% ipython --no-banner

In [1]: import numpy as np

In [2]: np.set_printoptions(precision=2, suppress=True, linewidth=100)

In [3]: W0 = np.array([[2.0, 0.4, 0.8, -1.5, -0.2, 0.1],
   ...:     [0.3, 0.2, -0.8, 1.5, 0.1, 0.3],
   ...:     [0.1, 0.0, -2.4, -0.9, 1.6, 0.2],
   ...:     [1.0, 1.4, 0.9, 1.9, 2.0, -0.1],
   ...:     [2.3, -1.2, 0.8, -0.1, -0.9, 0.0],
   ...:     [0.5, 0.9, -0.6, -1.3, -0.1, 1.5],
   ...:     [0.2, -1.6, 1.5, -1.2, 1.2, -0.7],
   ...:     [0.1, 1.0, 0.2, 1.3, -0.9, -1.0],
   ...:     [-0.5, -1.6, 0.6, 0.3, 1.2, -0.9],
   ...:     [-0.2, -1.1, 2.0, 0.5, -0.5, 0.2],
   ...:     [0.6, 1.8, 0.4, 1.2, -0.7, -0.7],
   ...:     [-0.4, 0.2, 0.9, 0.6, 1.3, -0.6]])

In [4]: rng = np.random.default_rng(6262)

In [5]: W0[1] = W0[3] + 0.05 * rng.normal(size=6)

In [6]: print(W0)
[[ 2.    0.4   0.8  -1.5  -0.2   0.1 ]
 [ 1.01  1.42  0.97  1.97  1.97 -0.09]
 [ 0.1   0.   -2.4  -0.9   1.6   0.2 ]
 [ 1.    1.4   0.9   1.9   2.   -0.1 ]
 [ 2.3  -1.2   0.8  -0.1  -0.9   0.  ]
 [ 0.5   0.9  -0.6  -1.3  -0.1   1.5 ]
 [ 0.2  -1.6   1.5  -1.2   1.2  -0.7 ]
 [ 0.1   1.    0.2   1.3  -0.9  -1.  ]
 [-0.5  -1.6   0.6   0.3   1.2  -0.9 ]
 [-0.2  -1.1   2.    0.5  -0.5   0.2 ]
 [ 0.6   1.8   0.4   1.2  -0.7  -0.7 ]
 [-0.4   0.2   0.9   0.6   1.3  -0.6 ]]

In [7]: G = W0.T @ W0

In [8]: print(np.linalg.eigvalsh(G)[::-1])
[29.33 20.76 16.41 13.36  4.07  2.67]

In [9]: print(np.linalg.matrix_rank(G))
6

In [10]: print(np.diag(G))
[12.42 16.98 16.77 17.5  17.41  5.51]

In [11]: print(np.round(np.trace(G), 2), round(float((W0 ** 2).sum()), 2))
86.59 86.59

In [12]: print(np.linalg.svd(W0, compute_uv=False) ** 2)
[29.33 20.76 16.41 13.36  4.07  2.67]

In [13]: z = W0[:, 3] > np.median(W0[:, 3])

In [14]: f = W0[z].mean(axis=0) - W0[~z].mean(axis=0)

In [15]: print(((W0 - W0.mean(axis=0)) @ f > 0).astype(int))
[0 1 0 1 0 0 0 1 0 1 1 1]

In [16]: print(np.argsort(-np.abs(f).round(6), kind="stable"))
[3 1 2 0 5 4]

In [17]: Xs = W0 - W0.mean(axis=0)

In [18]: V = np.linalg.svd(Xs)[2][:4]

In [19]: out = Xs - Xs @ V.T @ V

In [20]: print(np.diag(V.T @ V))
[0.7  0.71 0.75 0.66 0.99 0.18]

In [21]: print(np.round(np.cov(Xs @ V.T, rowvar=False), 2) + 0)
[[2.32 0.   0.   0.  ]
 [0.   1.74 0.   0.  ]
 [0.   0.   1.49 0.  ]
 [0.   0.   0.   0.74]]

In [22]: feats = np.array([[-27, 3, 0, -1], [-1, -18, 0, -2], [-1, 1, 51, -2], [3, 0, 1, 27]])

In [23]: x = np.array([-3, 1, -2, 1])

In [24]: y = feats @ x

In [25]: print(y)
[  83  -17 -100   16]

In [26]: print(np.round(np.linalg.solve(feats.T, feats[0]), 2) + 0)
[1. 0. 0. 0.]

In [27]: print(np.linalg.solve(feats, y + feats[:, 3]))
[-3.  1. -2.  2.]

In [28]: print(np.round(np.linalg.solve(feats, feats[:, 2]), 2) + 0)
[0. 0. 1. 0.]

In [29]: print(np.linalg.solve(feats, -3 * y))
[ 9. -3.  6. -3.]

In [30]: f, r1 = feats[2], feats[3]

In [31]: print(f @ r1)
-6

In [32]: p = (f @ r1) / (f @ f) * f

In [33]: print(round(np.linalg.norm(f + r1) ** 2 + np.linalg.norm(f - r1) ** 2, 2))
6692.0

In [34]: print(np.outer(f, r1))
[[  -3    0   -1  -27]
 [   3    0    1   27]
 [ 153    0   51 1377]
 [  -6    0   -2  -54]]

In [35]: X = np.loadtxt("m.csv", delimiter=",")

In [36]: print(X)
[[  1.3   0.9   0.3]
 [ -0.1   0.2  -0.2]
 [ -0.5   0.   -0.3]
 [  1.2   0.   -0.5]
 [  0.3   1.9   1.8]
 [  1.4   1.4   0.3]
 [ -0.7   0.3  -0.3]
 [  1.6   0.8   0.4]
 [  0.   -1.2   1.9]
 [ -0.1   0.1  -1.2]
 [ -1.2   0.7   0.9]
 [ -1.    0.2   0.2]
 [ -0.1  -0.2  -1.6]
 [  1.4   1.1  -0.9]
 [ -0.2  -1.2  -0.9]
 [ 27.   17.  -14. ]
 [  1.    0.6   1.5]
 [ -1.3   1.5   0.6]
 [ -0.8   0.5   0.2]
 [ -0.5   1.5  -0.1]
 [ -0.2   0.3   2. ]
 [  0.   -1.3   1.5]
 [  0.7  -0.1   0.7]
 [ -0.5  -2.3  -0.3]
 [  0.6   1.8   0.2]
 [ -0.7  -1.1  -0.3]
 [  0.4  -0.1  -1.2]
 [ -0.8  -0.4  -1.3]
 [ -0.7   0.1   0.4]
 [ -0.1   0.8   1.3]
 [  0.3  -0.3   0.5]
 [ -1.3   0.9   0.5]
 [  1.4   1.1   1.6]
 [ -0.9  -0.4   0.8]
 [  1.3  -0.3   1.1]
 [  1.1   0.3   1.4]
 [ -1.1  -0.3   0. ]
 [  0.3  -1.7   1.8]
 [ -1.    1.1   0.6]
 [ -2.1  -0.5   0. ]
 [  1.   -0.4   0.6]
 [  0.5   0.   -1.4]
 [ -0.6   1.5   0.5]
 [  1.   -0.1  -0.9]
 [  0.8  -0.1   0.2]]

In [37]: # row 15 dominates

In [38]: x = np.array([6, 8, 1])

In [39]: y = X @ x

In [40]: b, lr = np.zeros(3), 1 / np.linalg.norm(X, 2) ** 2

In [41]: for i in range(6):
    ...:     b -= lr * X.T @ (X @ b - y)
    ...:     if i % 2 == 0: print(i, round(np.linalg.norm(X @ b - y), 2))
    ...: 
0 38.37
2 35.54
4 32.92

In [42]: print(b)
[ 6.35  4.74 -2.32]

In [43]: out = np.c_[X[:, :2] @ np.array([[-1, 2], [0, 1]]), np.array([4, -6, -7, 1, -8, -9, -2, 7, 9, 8, 8, -5, 2, -1, 4, 1, 4, 7, -4, 7, 2, 6, 2, -7, -4, -6, -1, 7, -6, -3, -1, 5, 9, 5, 4, -1, -5, 3, -8, 7, -8, 6, 0, 9, -7])]

In [44]: print(out)
[[ -1.3   3.5   4. ]
 [  0.1   0.   -6. ]
 [  0.5  -1.   -7. ]
 [ -1.2   2.4   1. ]
 [ -0.3   2.5  -8. ]
 [ -1.4   4.2  -9. ]
 [  0.7  -1.1  -2. ]
 [ -1.6   4.    7. ]
 [  0.   -1.2   9. ]
 [  0.1  -0.1   8. ]
 [  1.2  -1.7   8. ]
 [  1.   -1.8  -5. ]
 [  0.1  -0.4   2. ]
 [ -1.4   3.9  -1. ]
 [  0.2  -1.6   4. ]
 [-27.   71.    1. ]
 [ -1.    2.6   4. ]
 [  1.3  -1.1   7. ]
 [  0.8  -1.1  -4. ]
 [  0.5   0.5   7. ]
 [  0.2  -0.1   2. ]
 [  0.   -1.3   6. ]
 [ -0.7   1.3   2. ]
 [  0.5  -3.3  -7. ]
 [ -0.6   3.   -4. ]
 [  0.7  -2.5  -6. ]
 [ -0.4   0.7  -1. ]
 [  0.8  -2.    7. ]
 [  0.7  -1.3  -6. ]
 [  0.1   0.6  -3. ]
 [ -0.3   0.3  -1. ]
 [  1.3  -1.7   5. ]
 [ -1.4   3.9   9. ]
 [  0.9  -2.2   5. ]
 [ -1.3   2.3   4. ]
 [ -1.1   2.5  -1. ]
 [  1.1  -2.5  -5. ]
 [ -0.3  -1.1   3. ]
 [  1.   -0.9  -8. ]
 [  2.1  -4.7   7. ]
 [ -1.    1.6  -8. ]
 [ -0.5   1.    6. ]
 [  0.6   0.3   0. ]
 [ -1.    1.9   9. ]
 [ -0.8   1.5  -7. ]]

In [45]: print(np.linalg.matrix_rank(out))
3

In [46]: print(np.round(np.linalg.norm(np.linalg.qr(X)[0].T @ out, axis=0) ** 2 / ((out ** 2).sum(axis=0) + 1e-12), 2) + 0)
[1. 1. 0.]

In [47]: Xs = out - out.mean(axis=1)
Traceback (most recent call last):
  Cell In[47], line 1
    Xs = out - out.mean(axis=1)
ValueError: operands could not be broadcast together with shapes (45,3) (45,) 


In [48]: Xs = out - out.mean(axis=0)

In [49]: left, sigma, vt = np.linalg.svd(Xs, full_matrices=False)

In [50]: print(np.round(vt[0] * np.sign(vt[0, np.abs(vt[0]).argmax()]), 2) + 0)
[-0.36  0.93  0.  ]

In [51]: print(sigma)
[76.45 37.87  2.4 ]

In [52]: print(np.abs(left[:, 0]).argmax())
15

In [53]: print(np.round((sigma ** 2).sum() ** 2 / (sigma ** 4).sum(), 2))
1.47

In [54]: out = X + rng.integers(-2, 3, (45, 1)) @ rng.integers(-2, 3, (1, 3))

In [55]: print(out)
[[  2.3  -1.1   1.3]
 [  1.9  -3.8   1.8]
 [ -2.5   4.   -2.3]
 [  3.2  -4.    1.5]
 [  1.3  -0.1   2.8]
 [  0.4   3.4  -0.7]
 [  1.3  -3.7   1.7]
 [  0.6   2.8  -0.6]
 [ -1.    0.8   0.9]
 [ -2.1   4.1  -3.2]
 [ -0.2  -1.3   1.9]
 [ -1.    0.2   0.2]
 [ -2.1   3.8  -3.6]
 [  2.4  -0.9   0.1]
 [ -1.2   0.8  -1.9]
 [ 26.   19.  -15. ]
 [  1.    0.6   1.5]
 [ -3.3   5.5  -1.4]
 [ -0.8   0.5   0.2]
 [ -1.5   3.5  -1.1]
 [ -2.2   4.3   0. ]
 [  1.   -3.3   2.5]
 [ -1.3   3.9  -1.3]
 [ -2.5   1.7  -2.3]
 [  0.6   1.8   0.2]
 [ -1.7   0.9  -1.3]
 [  2.4  -4.1   0.8]
 [ -1.8   1.6  -2.3]
 [  0.3  -1.9   1.4]
 [  1.9  -3.2   3.3]
 [ -1.7   3.7  -1.5]
 [  0.7  -3.1   2.5]
 [  3.4  -2.9   3.6]
 [ -1.9   1.6  -0.2]
 [  2.3  -2.3   2.1]
 [  3.1  -3.7   3.4]
 [ -1.1  -0.3   0. ]
 [  1.3  -3.7   2.8]
 [ -1.    1.1   0.6]
 [ -4.1   3.5  -2. ]
 [  3.   -4.4   2.6]
 [ -0.5   2.   -2.4]
 [  1.4  -2.5   2.5]
 [ -1.    3.9  -2.9]
 [  0.8  -0.1   0.2]]

In [56]: print(np.round(np.linalg.svd(out - X, compute_uv=False), 2) + 0)
[24.25  0.    0.  ]

In [57]: print(out - X)
[[ 1. -2.  1.]
 [ 2. -4.  2.]
 [-2.  4. -2.]
 [ 2. -4.  2.]
 [ 1. -2.  1.]
 [-1.  2. -1.]
 [ 2. -4.  2.]
 [-1.  2. -1.]
 [-1.  2. -1.]
 [-2.  4. -2.]
 [ 1. -2.  1.]
 [ 0.  0.  0.]
 [-2.  4. -2.]
 [ 1. -2.  1.]
 [-1.  2. -1.]
 [-1.  2. -1.]
 [ 0.  0.  0.]
 [-2.  4. -2.]
 [ 0.  0.  0.]
 [-1.  2. -1.]
 [-2.  4. -2.]
 [ 1. -2.  1.]
 [-2.  4. -2.]
 [-2.  4. -2.]
 [ 0.  0.  0.]
 [-1.  2. -1.]
 [ 2. -4.  2.]
 [-1.  2. -1.]
 [ 1. -2.  1.]
 [ 2. -4.  2.]
 [-2.  4. -2.]
 [ 2. -4.  2.]
 [ 2. -4.  2.]
 [-1.  2. -1.]
 [ 1. -2.  1.]
 [ 2. -4.  2.]
 [ 0.  0.  0.]
 [ 1. -2.  1.]
 [ 0.  0.  0.]
 [-2.  4. -2.]
 [ 2. -4.  2.]
 [-1.  2. -1.]
 [ 2. -4.  2.]
 [-2.  4. -2.]
 [ 0.  0.  0.]]

In [58]: D = np.linalg.norm(out[:, None] - out[None], axis=-1)

In [59]: print((D + 1e9 * np.eye(45)).round(6).argmin(axis=1))
[13  6  9 26 16  7  1  5 38 12 28 18  9  0 25  5 44  2 11 22 19 31 19 27  7 14  3 23 10 37 19 21 35
 38 42 32 11 21  8  2 35 27 21  9 16]

In [60]: print(np.unravel_index(D.round(6).argmax(), D.shape))
(np.int64(15), np.int64(37))

In [61]: print(D.mean(axis=1).argmax())
15

In [62]: print(D[:5, :5])
[[ 0.    2.77  7.87  3.04  2.06]
 [ 2.77  0.    9.85  1.35  3.88]
 [ 7.87  9.85  0.   10.53  7.57]
 [ 3.04  1.35 10.53  0.    4.53]
 [ 2.06  3.88  7.57  4.53  0.  ]]

In [63]: E = np.loadtxt("layer17.csv", delimiter=",")

In [64]: print(E)
[[ 0.  2.  0.  1.  3. -1. -2. -1.]
 [ 2.  0.  2.  0.  1.  3. -1. -2.]
 [ 0.  2.  0.  2.  0.  1.  3. -1.]
 [ 1.  0.  2.  0.  2.  0.  1.  3.]
 [ 3.  1.  0.  2.  0.  2.  0.  1.]
 [-1.  3.  1.  0.  2.  0.  2.  0.]
 [-2. -1.  3.  1.  0.  2.  0.  2.]
 [-1. -2. -1.  3.  1.  0.  2.  0.]]

In [65]: vals, V = np.linalg.eigh(E)

In [66]: x = np.array([1, 7, 6, 3, 9, 9, 5, -8])

In [67]: print((np.sign(V[:, -1].round(6)) == np.sign(V[0, -1].round(6))).astype(int))
[1 1 1 1 1 1 1 1]

In [68]: print(x @ E @ x)
1542.0
